In [1]: import numpy as np

In [2]: from numpy import linalg as LA

In [3]: np.set_printoptions(precision=1, suppress=True, linewidth=120, legacy="1.25")

In [4]: def rnd(a):
   ...:     return np.round(a, 1) + 0
   ...: 

In [5]: other = np.array([[-6, 4, -9, 1, 9, 4, -1, 8],
   ...:     [9, 9, 4, -6, 7, 0, 1, -2],
   ...:     [-7, 7, 7, -7, -5, 7, 4, -8],
   ...:     [7, 6, 4, 8, -8, -6, -1, -5],
   ...:     [1, -8, 4, 3, -1, 0, -3, -6],
   ...:     [1, -5, -4, 3, -7, 7, -3, -2],
   ...:     [-7, -9, -9, 0, 0, 2, -9, 5],
   ...:     [6, 4, 7, -8, -4, -5, 9, 3],
   ...:     [-6, 7, -3, -5, 0, 4, -6, 8]])

In [6]: W0 = other.T @ other

In [7]: print(W0)
[[ 338   82  192   33  -44 -176  127 -118]
 [  82  417  149 -157   43  -16  141    9]
 [ 192  149  333  -91 -124 -104  199 -220]
 [  33 -157  -91  257  -54  -52 -103  -52]
 [ -44   43 -124  -54  285   20  -26  146]
 [-176  -16 -104  -52   20  195  -78   19]
 [ 127  141  199 -103  -26  -78  235  -79]
 [-118    9 -220  -52  146   19  -79  295]]

In [8]: x0 = np.ones(8)

In [9]: for _ in range(3):
   ...:     x0 = W0 @ x0
   ...:     x0 /= LA.norm(x0)
   ...:     print(round(x0 @ W0 @ x0, 1))
   ...: 
773.2
886.8
929.9

In [10]: print(rnd(x0))
[ 0.4  0.5  0.5 -0.2 -0.1 -0.2  0.4 -0.2]

In [11]: print(rnd(LA.eigvalsh(W0)[-1]))
956.1

In [12]: x0 = np.array([-3, 3, 1, -1, 1, 0, -3, 4])

In [13]: a = np.maximum(W0 @ x0, 0)

In [14]: print(W0.T @ a)
[-313754  456029 -466581 -345039  640367  188842  -92669  713173]

In [15]: print(a)
[   0  967    0    0 1138  758    0 1776]

In [16]: print(W0 * (a > 1e-9)[:, None])
[[   0    0    0    0    0    0    0    0]
 [  82  417  149 -157   43  -16  141    9]
 [   0    0    0    0    0    0    0    0]
 [   0    0    0    0    0    0    0    0]
 [ -44   43 -124  -54  285   20  -26  146]
 [-176  -16 -104  -52   20  195  -78   19]
 [   0    0    0    0    0    0    0    0]
 [-118    9 -220  -52  146   19  -79  295]]

In [17]: print(np.maximum(W0 @ x0, 0) - np.maximum(-W0 @ x0, 0))
[-1506   967 -1306  -871  1138   758  -703  1776]

In [18]: print(np.flatnonzero(a > 1e-9))
[1 4 5 7]

In [19]: f = np.array([2, 2, 3])

In [20]: print(np.array([np.convolve(row, f, "same") for row in W0]))
[[ 840 1562  696  554 -341 -230 -510  145]
 [ 998 1378 1235  219 -417  379  252  441]
 [ 682 1540  931  569 -729 -182 -354  157]
 [-248 -397 -139  133  559 -472 -466 -413]
 [  -2 -294 -227   90  448  843  300  214]
 [-384 -768 -360 -376  274  294  467 -196]
 [ 536 1061  615  339 -517  236   78  547]
 [-218 -776 -517 -472  174  318  489  353]]

In [21]: print(np.polyval(f, W0[5]))
[61603   483 21427  5307   843 76443 12015   763]

In [22]: print(np.convolve(W0[5], f))
[-352 -384 -768 -360 -376  274  294  467 -196   57]

In [23]: print(np.correlate(W0[5], W0[3], "full"))
[  9152  18960  16208  23752 -34644   8024 -11901 -11370  17241  56251 -43673 -17974  16952  -5557    627]

In [24]: vals, V = LA.eigh(W0)

In [25]: x0 = np.array([-3, 3, 1, -1, -3, 0, -1, 1])

In [26]: print(x0 @ W0 @ x0)
7786

In [27]: print(rnd(V * np.abs(vals) @ V.T))
[[ 338.   82.  192.   33.  -44. -176.  127. -118.]
 [  82.  417.  149. -157.   43.  -16.  141.    9.]
 [ 192.  149.  333.  -91. -124. -104.  199. -220.]
 [  33. -157.  -91.  257.  -54.  -52. -103.  -52.]
 [ -44.   43. -124.  -54.  285.   20.  -26.  146.]
 [-176.  -16. -104.  -52.   20.  195.  -78.   19.]
 [ 127.  141.  199. -103.  -26.  -78.  235.  -79.]
 [-118.    9. -220.  -52.  146.   19.  -79.  295.]]

In [28]: print(rnd(V * np.maximum(vals, 0) @ V.T))
[[ 338.   82.  192.   33.  -44. -176.  127. -118.]
 [  82.  417.  149. -157.   43.  -16.  141.    9.]
 [ 192.  149.  333.  -91. -124. -104.  199. -220.]
 [  33. -157.  -91.  257.  -54.  -52. -103.  -52.]
 [ -44.   43. -124.  -54.  285.   20.  -26.  146.]
 [-176.  -16. -104.  -52.   20.  195.  -78.   19.]
 [ 127.  141.  199. -103.  -26.  -78.  235.  -79.]
 [-118.    9. -220.  -52.  146.   19.  -79.  295.]]

In [29]: print(np.abs(W0).sum(axis=1).max(), rnd(np.abs(vals).max()))
1412 956.1

In [30]: print(rnd(x0 @ W0 @ x0 / (x0 @ x0)), rnd(vals[0]), rnd(vals[-1]))
251.2 7.6 956.1
